% ipython --no-banner

In [1]: import numpy as np

In [2]: import numpy.linalg as la

In [3]: np.set_printoptions(precision=1, suppress=True, linewidth=140, floatmode="fixed")

In [4]: W0 = np.load("w.npy")

In [5]: W0
Out[5]: 
array([[ -3,   7,   2,   5,   4,   2,   3,   5,   4],
       [  7, -12,   6,   0,   6,   8,   3,   3,   0],
       [  0,   5,  -5,   2,   1,   7,   7,   1,   8],
       [  5,   1,   2, -20,   4,   5,   0,   6,   5],
       [  6,   3,   3,   6,  13,   5,   6,   8,   1],
       [  3,   9,   1,   3,   0, -16,   7,   7,   5],
       [  1,   2,   5,   0,   0,   1,  15,   3,   7],
       [  7,   4,   9,   4,   6,   8,   1,   1,   2],
       [  2,   2,   0,   4,   0,   8,   8,   2, -18]])

In [6]: other = np.array([[5, 2, -4],
   ...:     [0, -1, -3],
   ...:     [5, 0, 2],
   ...:     [4, 3, -1],
   ...:     [-4, 5, -3],
   ...:     [-1, 3, 3],
   ...:     [3, 3, -2],
   ...:     [-5, 4, 2],
   ...:     [-3, 2, -4]])

In [7]: np.einsum("ij->j", W0)
Out[7]: array([28, 21, 23,  4, 34, 28, 50, 36, 14])

In [8]: rng = np.random.default_rng(70)

In [9]: labels = rng.permutation(9)

In [10]: labels
Out[10]: array([1, 0, 5, 8, 3, 6, 2, 4, 7])

In [11]: other = W0[labels][:, labels]

In [12]: np.sort(np.abs(la.eigvals(other)))
Out[12]: array([ 2.9,  6.2,  8.0, 14.2, 14.2, 14.7, 24.7, 26.5, 29.7])

In [13]: np.diag(other)
Out[13]: array([-12,  -3, -16, -18, -20,  15,  -5,  13,   1])

In [14]: other
Out[14]: 
array([[-12,   7,   8,   0,   0,   3,   6,   6,   3],
       [  7,  -3,   2,   4,   5,   3,   2,   4,   5],
       [  9,   3, -16,   5,   3,   7,   1,   0,   7],
       [  2,   2,   8, -18,   4,   8,   0,   0,   2],
       [  1,   5,   5,   5, -20,   0,   2,   4,   6],
       [  2,   1,   1,   7,   0,  15,   5,   0,   3],
       [  5,   0,   7,   8,   2,   7,  -5,   1,   1],
       [  3,   6,   5,   1,   6,   6,   3,  13,   8],
       [  4,   7,   8,   2,   4,   1,   9,   6,   1]])

In [15]: x = np.array([3, -5, 0, 5, -5, -5, -5, -5, -5])

In [16]: np.sign((W0 @ x).round(6))
Out[16]: array([-1, -1, -1, -1, -1, -1, -1, -1,  1])

In [17]: np.einsum("ij,j->i", W0, x)
Out[17]: array([-109,  -19, -135, -190, -132,  -36, -137,  -69,   16])

In [18]: W0 * x
Out[18]: 
array([[  -9,  -35,    0,   25,  -20,  -10,  -15,  -25,  -20],
       [  21,   60,    0,    0,  -30,  -40,  -15,  -15,    0],
       [   0,  -25,    0,   10,   -5,  -35,  -35,   -5,  -40],
       [  15,   -5,    0, -100,  -20,  -25,    0,  -30,  -25],
       [  18,  -15,    0,   30,  -65,  -25,  -30,  -40,   -5],
       [   9,  -45,    0,   15,    0,   80,  -35,  -35,  -25],
       [   3,  -10,    0,    0,    0,   -5,  -75,  -15,  -35],
       [  21,  -20,    0,   20,  -30,  -40,   -5,   -5,  -10],
       [   6,  -10,    0,   20,    0,  -40,  -40,  -10,   90]])

In [19]: (W0 * x).sum(axis=1)
Out[19]: array([-109,  -19, -135, -190, -132,  -36, -137,  -69,   16])

In [20]: (W0 @ x).argmax()
Out[20]: np.int64(8)

In [21]: la.norm(W0 @ x) <= la.norm(W0, 2) * la.norm(x) + 1e-9
Out[21]: np.True_
